>>> import numpy as np
>>> from numpy import linalg as LA
>>> np.set_printoptions(suppress=True, linewidth=120)
>>> X = np.load("data.npy")
>>> X
array([[ 1.3, -2. ,  0.3,  1.2,  2.5, -3.4, -0.4, -0.3],
       [-0.9,  1.3, -0.9,  4. , -0.2,  1.9,  1.2, -0.7],
       [ 0.5,  2.1, -3. , -0.9, -0.6,  0.9, -3.1,  0.1],
       [ 2.1,  2.1, -1.4, -0.5,  0.6, -3.3,  0.8, -1.4],
       [ 0.4,  0.5,  1. ,  2.5,  2.5, -2.1, -2.6,  0. ],
       [ 1.3,  4.6,  0.5, -0.2, -0.5,  1.3, -0.1, -0.5],
       [ 1.8,  2.9, -0.1,  2.3, -0.7, -0.9,  2.6, -0.3],
       [ 3.4,  0.7,  1. ,  2.8, -0.3, -1.2, -0.7, -1.5],
       [-0.2,  1.4, -2.5, -1.9,  2. ,  1.9, -0.9,  2.2],
       [-0.1, -1.1,  0.3,  0.8, -1.2,  1.3,  2.4,  3.8],
       [-0.7,  2.8,  0.5, -1.5, -1. ,  0. ,  3.1, -1.8],
       [ 1.7,  3.5,  0.9, -1.7,  1.1, -1.6, -1.3,  1. ],
       [ 0.4,  0.1,  0.2,  0.3,  1.3, -0.2, -3.4, -3.4],
       [-2.8, -1.7, -0.9, -0.6, -0.8, -1.4, -0.8, -3.2]])
>>> w1 = np.array([[6, 6, 7, 4],
...     [5, 6, 9, 1],
...     [6, 7, 2, 5],
...     [0, 5, 5, 4],
...     [4, 7, 6, 8],
...     [6, 3, 3, 2],
...     [8, 4, 0, 5],
...     [4, 1, 9, 0]])
>>> c = np.array([-1, -1, 3, -2])
>>> hid = np.maximum(X @ w1 + c, 0)
>>> np.round((hid > 0).mean(axis=0), 1)
array([0.6, 0.7, 0.8, 0.7])
>>> (hid > 0).astype(int)
array([[0, 1, 1, 1],
       [1, 1, 1, 1],
       [0, 0, 1, 0],
       [0, 1, 1, 1],
       [0, 1, 1, 1],
       [1, 1, 1, 1],
       [1, 1, 1, 1],
       [1, 1, 1, 1],
       [1, 0, 1, 0],
       [1, 1, 1, 1],
       [1, 1, 0, 1],
       [1, 1, 1, 1],
       [0, 0, 0, 0],
       [0, 0, 0, 0]])
>>> C = np.array([[4, -5, -2], [3, 4, -1], [0, 3, -1], [-2, 0, 5]])
>>> (hid @ C).round(6).argmax(axis=1)
array([2, 1, 1, 1, 1, 0, 0, 1, 1, 0, 0, 1, 0, 0])
>>> mat = np.load("sample7.npy")
>>> mat
array([[  1.9,  -1.4,  -1.1,  -1.6,   3.7,   1.2,   0.4,   0.1,   0.2,   2.9],
       [  3.6,  -2.8,  -9.4,  -2.1,  -5.8, -11.6,   0.3,   1.8,   5.6,   1.9],
       [  4.7,  -1.5,  -5.2,  -2.4,   0.4,  -2.7,  -1.3,  -0.5,   4.5,   2.9],
       [  3.4,   1.2,  -0.7,   0.6,   1.2,   2.9,  -3.2,  -2.2,   3.7,  -1.4],
       [  3.5,  -2.9,  -3.9,  -3.3,   2.3,  -2.7,   0.2,   0.7,   2. ,   3.8],
       [ -1.4,   0.2,  -0.6,   0.9,  -3.7,  -3.4,   0.7,   0.8,   1. ,  -1.5],
       [  0.7,  -1.5,  -1.2,  -1.2,   0.1,  -1.5,   0.5,   0.2,  -0.1,   1.6],
       [ -1.7,  -1.8,  -2.1,  -1.6,  -3.4,  -6.5,   3.5,   3. ,  -2.3,   1.1],
       [ -1.2,  -1.9,   1.6,  -2. ,   4.4,   1.5,   2.4,   1.2,  -4. ,   3.4],
       [  0.8,   0.6,  -3.3,   1. ,  -6.6,  -6.6,  -1.4,   0.7,   3.5,  -2.6],
       [  0. ,  -3.1,   0. ,  -2.4,   4.4,   0.4,   3.9,   2.3,  -3.7,   4.7],
       [  0.1,  -3.6,  -1. ,  -2.8,   1.9,  -2.3,   2.4,   2. ,  -2.6,   4.3],
       [ -2.8,   2.6,   1.3,   2.5,  -5.8,  -3.2,   0. ,   0.4,  -0.7,  -4.1],
       [  0.7,   3. ,   2. ,   2.3,  -0.2,   3.6,  -2.9,  -2.4,   2.5,  -3.7],
       [ -1.2,   3.7,   2.7,   2.5,  -1. ,   3.2,  -2.7,  -2.4,   0.6,  -3.9],
       [  1.4,  -3. ,   0.3,  -3.3,   7. ,   3.4,   2.3,   0.7,  -2.7,   4.9],
       [  2.7,  -2.6,  -2.5,  -1.7,   3.3,   0.1,  -0.6,  -0.4,   2. ,   3.4],
       [ -0.2,  -0.6,  -1.6,  -0.3,  -3.3,  -4.4,   0.5,   1.3,   0.5,   0. ],
       [ -0.5,  -0.8,   3.6,  -0.3,   6.7,   6.3,   1.9,  -0.4,  -2.9,   2.9]])
>>> gram = mat.T @ mat
>>> np.allclose(gram, gram.T)
True
>>> (mat @ mat.T).shape
(19, 19)
>>> LA.matrix_rank(gram)
np.int64(10)
>>> np.round(LA.svd(mat, compute_uv=False) ** 2, 1)
array([764.6, 588.5, 244.4,   3.7,   2.7,   1.7,   0.9,   0.8,   0.7,   0.3])
>>> F = np.array([[3.0, 1.0, 5.0, -1.0],
...     [1.0, 1.0, 7.0, -1.0],
...     [1.0, 1.0, 7.0, -1.0],
...     [0.0, -2.0, 14.0, 2.0]])
>>> # row 2 repeats row 1
>>> f, v = F[0], F[1]
>>> f @ v
np.float64(40.0)
>>> pr = (f @ v) / (f @ f) * f
>>> np.round(v - pr, 1)
array([-2.3, -0.1,  1.4,  0.1])
>>> LA.matrix_rank(F, rtol=0.1)
np.int64(2)
>>> vec = np.array([-1, -2, -2, -2, 1, 2, -2, -1])
>>> target = X @ vec
>>> target.round(1)
array([ -3.5,  -6. ,  10.4,  -8.7,  -4.9,  -8.3, -19.4, -12.2,  11.6,  -7.1,  -8.3,  -7.6,   9.5,  10.4])
>>> np.round(LA.solve(X.T @ X, X.T @ target), 1)
array([-1., -2., -2., -2.,  1.,  2., -2., -1.])
>>> rng = np.random.default_rng(8067)
>>> target = target + 0.1 * rng.normal(size=14)
>>> target.round(1)
array([ -3.5,  -6. ,  10.5,  -8.5,  -4.9,  -8.3, -19.2, -12.4,  11.3,  -7.1,  -8.3,  -7.5,   9.5,  10.2])
>>> c, *_ = LA.lstsq(X, target)
>>> np.round(LA.norm(target - X @ c), 1)
np.float64(0.4)
>>> c.round(1)
array([-1. , -2. , -2. , -2. ,  1. ,  1.9, -2. , -1. ])
>>> np.round(X.T @ (target - X @ c), 1) + 0
array([0., 0., 0., 0., 0., 0., 0., 0.])
>>> [round(float(LA.norm(LA.solve(X.T @ X + lam * np.eye(8), X.T @ target))), 2) for lam in (0, 1, 10, 100)]
[4.75, 4.6, 3.89, 1.79]
>>> labels = rng.permutation(4)
>>> labels
array([0, 1, 2, 3])
>>> A2 = F[labels][:, labels]
>>> np.allclose(A2, F)
True
>>> A2
array([[ 3.,  1.,  5., -1.],
       [ 1.,  1.,  7., -1.],
       [ 1.,  1.,  7., -1.],
       [ 0., -2., 14.,  2.]])
>>> np.diag(A2)
array([3., 1., 7., 2.])
>>> feats = np.loadtxt("layer8.csv", delimiter=",")
>>> feats.round(1) + 0
array([[ 1.2,  0. ,  0.9,  1.8, -1.6, -0.1,  2.3, -2.2,  1.7,  1.9, -0.1],
       [ 1. , -2.2,  1.3,  0.3, -0.9, -0.5, -0.5,  0. , -3.2, -0.2, -1.7],
       [ 1.3,  0.7,  0.8,  0.8, -1.3, -0.9,  0.5, -1.9,  0.2,  1.6, -0.5],
       [-0.1, -4.4,  1.9,  2.8, -0.1,  1.6,  2.9,  1. , -2.5, -0.8, -0.4],
       [ 2.8,  0.6,  1.5,  2.5, -3.6, -0.9,  3.4, -4.6,  3. ,  4. , -0.9],
       [ 0.1, -1.9,  1.8,  1.5,  0.4, -0.2,  0. ,  0.8, -4.1, -0.8, -0.4],
       [ 2.7,  3.5,  0.1, -0.9, -3. , -2.6, -0.9, -4.2,  2.5,  3.6, -1.3],
       [ 0.8, -4.2,  1.1,  1.1, -1.6,  1.1,  2. ,  0. , -1. , -0.1, -1.8],
       [ 2.4, -2.3, -0.4, -1.6, -4.2, -0.1,  0.8, -2.4,  2.8,  1.9, -3.4],
       [ 1.1,  3. , -0.3, -0.6, -1.1, -1.5, -0.7, -2.3,  2. ,  2. ,  0. ],
       [-0.1, -0.8, -2.4, -3.8, -1. ,  0.5, -1.8,  0.8,  2.5, -0.8, -1.7],
       [-2.1, -5.7,  1.2,  1.9,  2.4,  2.6,  1.5,  4.3, -4.9, -3.7,  0.3],
       [ 0.4,  4. ,  1.7,  1.9,  1.1, -2.3, -1. , -1.4, -2.5,  1.3,  1.6]])
>>> LA.cond(feats) > 100
np.True_
>>> def softmax(z):
...     e = np.exp(z - z.max(axis=-1, keepdims=True))
...     return e / e.sum(axis=-1, keepdims=True)
... 
>>> np.round(softmax(feats).sum(axis=1), 1)
array([1., 1., 1., 1., 1., 1., 1., 1., 1., 1., 1., 1., 1.])
>>> scores = feats @ feats.T / np.sqrt(11)
>>> softmax(scores).round(6).argmax(axis=1)
array([ 4, 11,  4, 11,  4, 11,  6,  3,  8,  6, 10, 11, 12])
>>> A2 = np.c_[X[:, :5] @ np.array([[-1, -1, -1, -3, 2],
...     [-1, 1, 3, 3, 1],
...     [1, -3, 0, 2, 2],
...     [-2, 3, 0, 3, -2],
...     [-3, 1, 0, 0, -3]]), np.array([-1, -1, -3, 1, -3, -1, -3, -2, -1, -2, 2, 0, -2, 0])]
>>> A2.round(1) + 0
array([[ -8.9,   1.9,  -7.3,  -5.7,  -8.7,  -1. ],
       [ -8.7,  16.7,   4.8,  16.8,  -9.7,  -1. ],
       [ -2. ,   7.3,   5.8,  -3.9,   0.7,  -3. ],
       [ -6.4,   3.3,   4.2,  -4.3,   2.7,   1. ],
       [-12.4,   7.1,   1.1,   9.8,  -9.2,  -3. ],
       [ -3.5,   0.7,  12.5,  10.3,  10.1,  -1. ],
       [ -7.3,   7.6,   6.9,  10. ,   3.8,  -3. ],
       [ -7.8,   2.4,  -1.3,   2.3,   4.8,  -2. ],
       [ -5.9,   5.4,   4.4,  -5.9,  -6.2,  -1. ],
       [  3.5,  -0.7,  -3.2,   0. ,   1.3,  -2. ],
       [  4.4,  -3.5,   9.1,   7. ,   8.4,   2. ],
       [ -4.2,  -4.9,   8.8,   2.1,   8.8,   0. ],
       [ -4.8,   1.3,  -0.1,   0.4,  -3.2,  -2. ],
       [  7.2,   1.2,  -2.3,  -0.3,  -5.5,   0. ]])
>>> LA.matrix_rank(A2)
np.int64(6)
>>> np.round(LA.lstsq(X, A2[:, 0])[0], 1) + 0
array([-1., -1.,  1., -2., -3.,  0.,  0.,  0.])
>>> np.round(feats @ LA.pinv(feats) @ feats, 1) + 0
array([[ 1.2,  0. ,  0.9,  1.8, -1.6, -0.1,  2.3, -2.2,  1.7,  1.9, -0.1],
       [ 0.9, -2.2,  1.3,  0.3, -0.9, -0.5, -0.5,  0. , -3.2, -0.2, -1.7],
       [ 1.3,  0.7,  0.8,  0.8, -1.3, -0.9,  0.5, -1.9,  0.2,  1.6, -0.5],
       [-0.1, -4.4,  1.9,  2.8, -0.1,  1.6,  2.9,  1. , -2.5, -0.8, -0.4],
       [ 2.8,  0.6,  1.6,  2.5, -3.6, -0.9,  3.4, -4.6,  3. ,  4. , -0.9],
       [ 0.1, -1.9,  1.8,  1.5,  0.4, -0.2,  0. ,  0.8, -4.1, -0.8, -0.4],
       [ 2.7,  3.5,  0.1, -0.9, -3. , -2.6, -0.9, -4.2,  2.5,  3.5, -1.3],
       [ 0.8, -4.2,  1.1,  1.1, -1.6,  1.1,  2. ,  0. , -1. , -0.1, -1.8],
       [ 2.4, -2.3, -0.4, -1.6, -4.2, -0.1,  0.8, -2.4,  2.8,  1.9, -3.4],
       [ 1.1,  3. , -0.3, -0.6, -1.1, -1.5, -0.7, -2.3,  2. ,  2. ,  0. ],
       [-0.1, -0.8, -2.4, -3.8, -1. ,  0.5, -1.8,  0.8,  2.5, -0.8, -1.7],
       [-2.1, -5.7,  1.2,  1.9,  2.4,  2.6,  1.5,  4.3, -4.9, -3.7,  0.3],
       [ 0.4,  4. ,  1.7,  1.9,  1.1, -2.3, -1. , -1.4, -2.5,  1.3,  1.6]])
>>> np.allclose(feats[:-1].T @ LA.lstsq(feats[:-1].T, feats[-1])[0], feats[-1])
True
>>> round(float(np.trace(LA.pinv(feats) @ feats)), 1)
4.0
